$ python -q
>>> import numpy as np
>>> np.set_printoptions(precision=2, suppress=True, linewidth=100)
>>> A2 = np.array([[5, 5, 4, 3], [5, 1, -1, -5], [4, -4, 2, -4], [5, 1, 4, -5]])
>>> A2[-1] = A2[0]
>>> F = A2 + 0.05 * np.eye(4)
>>> F
array([[ 5.05,  5.  ,  4.  ,  3.  ],
       [ 5.  ,  1.05, -1.  , -5.  ],
       [ 4.  , -4.  ,  2.05, -4.  ],
       [ 5.  ,  5.  ,  4.  ,  3.05]])
>>> W = np.array([[-5, -5, 4], [3, -2, 5], [-4, -5, 0], [-1, -1, -3]])
>>> c = np.array([4, 2, 0])
>>> H = np.maximum(F @ W + c, 0)
>>> H
array([[ 0.  ,  0.  , 36.2 ],
       [ 0.  ,  0.  , 40.25],
       [ 0.  ,  0.  ,  8.  ],
       [ 0.  ,  0.  , 35.85]])
>>> np.linalg.matrix_rank(H)
np.int64(1)
>>> C = np.array([[0, 3, 1], [2, 2, 2], [1, 2, 3]])
>>> H @ C
array([[ 36.2 ,  72.4 , 108.6 ],
       [ 40.25,  80.5 , 120.75],
       [  8.  ,  16.  ,  24.  ],
       [ 35.85,  71.7 , 107.55]])
>>> f, r1 = F[1], F[0]
>>> f @ r1
np.float64(11.5)
>>> p = (f @ r1) / (f @ f) * f
>>> (r1 - p) @ f
np.float64(0.0)
>>> np.outer(f, r1)
array([[ 25.25,  25.  ,  20.  ,  15.  ],
       [  5.3 ,   5.25,   4.2 ,   3.15],
       [ -5.05,  -5.  ,  -4.  ,  -3.  ],
       [-25.25, -25.  , -20.  , -15.  ]])
>>> rng = np.random.default_rng(458223)
>>> z = rng.permutation(4)
>>> z
array([3, 1, 0, 2])
>>> A2 = F[z][:, z]
>>> round(float(np.linalg.det(A2)), 2), round(np.linalg.det(F[z]), 2)
(-0.74, np.float64(-0.74))
>>> np.diag(A2)
array([3.05, 1.05, 5.05, 2.05])
>>> np.trace(A2)
np.float64(11.2)
>>> C = np.sign(np.array([[3, -5, 0, 3], [-3, 5, 3, -5], [4, -5, 4, 0], [-3, -4, 4, -4]]))
>>> A2 = (np.tril(C, -1) + np.eye(4)) @ (np.triu(C, 1) + np.eye(4))
>>> evals = np.array([2, 2, 2, 2])
>>> m1 = np.rint(A2 * evals @ np.linalg.inv(A2)) + 0
>>> m1
array([[2., 0., 0., 0.],
       [0., 2., 0., 0.],
       [0., 0., 2., 0.],
       [0., 0., 0., 2.]])
>>> Lm = np.linalg.cholesky(m1)
>>> np.linalg.eigvalsh(m1).min() > 0
np.True_
>>> np.diag(Lm) ** 2
array([2., 2., 2., 2.])
>>> arr = np.loadtxt("out14.csv", delimiter=",")
>>> arr
array([[ 0., -3.,  8.,  7.,  1., -5., -2.],
       [ 3.,  0.,  1., -3., -3.,  2.,  4.],
       [-8., -1.,  0.,  9., -7., -5.,  1.],
       [-7.,  3., -9.,  0., -2.,  4., -5.],
       [-1.,  3.,  7.,  2.,  0.,  1.,  7.],
       [ 5., -2.,  5., -4., -1.,  0.,  0.],
       [ 2., -4., -1.,  5., -7.,  0.,  0.]])
>>> def softmax(z):
...     e = np.exp(z - z.max(axis=-1, keepdims=True))
...     return e / e.sum(axis=-1, keepdims=True)
... 
>>> np.round(softmax(10 * arr[4]), 2) + 0
array([0. , 0. , 0.5, 0. , 0. , 0. , 0.5])
>>> np.round(softmax(arr[4]), 2) + 0
array([0.  , 0.01, 0.49, 0.  , 0.  , 0.  , 0.49])
>>> S = arr @ arr.T / np.sqrt(7)
>>> softmax(S).round(6).argmax(axis=1)
array([0, 1, 2, 3, 4, 5, 6])
>>> np.round(softmax(S + np.triu(np.full(S.shape, -np.inf), 1)), 2) + 0
array([[1.  , 0.  , 0.  , 0.  , 0.  , 0.  , 0.  ],
       [0.  , 1.  , 0.  , 0.  , 0.  , 0.  , 0.  ],
       [0.  , 0.  , 1.  , 0.  , 0.  , 0.  , 0.  ],
       [0.  , 0.  , 0.  , 1.  , 0.  , 0.  , 0.  ],
       [0.  , 0.  , 0.  , 0.  , 1.  , 0.  , 0.  ],
       [0.  , 0.  , 0.  , 0.  , 0.  , 1.  , 0.  ],
       [0.  , 0.  , 0.01, 0.  , 0.  , 0.  , 0.99]])
>>> U, s, Vh = np.linalg.svd(arr)
>>> np.argmax(s[:-1] / (s[1:] + 1e-6)) + 1
np.int64(6)
>>> A2 = U[:, :6] @ np.diag(s[:6]) @ Vh[:6]
>>> np.linalg.matrix_rank(arr, rtol=0.05)
np.int64(6)
>>> round(float(np.linalg.norm(arr - A2, 2)), 2), np.round(s[6], 2)
(0.0, np.float64(0.0))
>>> round(np.abs(arr - A2).max(), 2)
np.float64(0.0)
